$ python3 -q
>>> import numpy as np
>>> from numpy import linalg as LA
>>> np.set_printoptions(suppress=True, linewidth=160)
>>> out = np.array([[5, 4, 3, 5, 0, 0, 0, 3],
...     [0, 0, 2, 3, 0, 1, 3, 0],
...     [3, 2, 2, 3, 0, 5, 2, 5],
...     [3, 1, 5, 0, 3, 2, 4, 2],
...     [2, 2, 5, 1, 3, 0, 4, 2],
...     [4, 2, 0, 2, 3, 4, 2, 5],
...     [3, 5, 5, 2, 3, 5, 1, 0],
...     [1, 3, 3, 2, 3, 2, 4, 3]])
>>> feats = np.triu(out)
>>> print(feats)
[[5 4 3 5 0 0 0 3]
 [0 0 2 3 0 1 3 0]
 [0 0 2 3 0 5 2 5]
 [0 0 0 0 3 2 4 2]
 [0 0 0 0 3 0 4 2]
 [0 0 0 0 0 4 2 5]
 [0 0 0 0 0 0 1 0]
 [0 0 0 0 0 0 0 3]]
>>> # looks like rank 6
>>> r = LA.matrix_rank(feats)
>>> r
np.int64(6)
>>> ns = LA.svd(feats)[2][r:].T
>>> np.round(ns @ ns.T, 4) + 0
array([[ 0.3914, -0.4869,  0.0281, -0.0187,  0.    ,  0.    ,  0.    ,  0.    ],
       [-0.4869,  0.6105,  0.0225, -0.015 ,  0.    ,  0.    ,  0.    ,  0.    ],
       [ 0.0281,  0.0225,  0.691 , -0.4607,  0.    ,  0.    ,  0.    ,  0.    ],
       [-0.0187, -0.015 , -0.4607,  0.3071,  0.    ,  0.    ,  0.    ,  0.    ],
       [ 0.    ,  0.    ,  0.    ,  0.    ,  0.    ,  0.    ,  0.    ,  0.    ],
       [ 0.    ,  0.    ,  0.    ,  0.    ,  0.    ,  0.    ,  0.    ,  0.    ],
       [ 0.    ,  0.    ,  0.    ,  0.    ,  0.    ,  0.    ,  0.    ,  0.    ],
       [ 0.    ,  0.    ,  0.    ,  0.    ,  0.    ,  0.    ,  0.    ,  0.    ]])
>>> [int(LA.matrix_rank(feats[:, :j + 1])) for j in range(8)]
[1, 1, 2, 2, 3, 4, 5, 6]
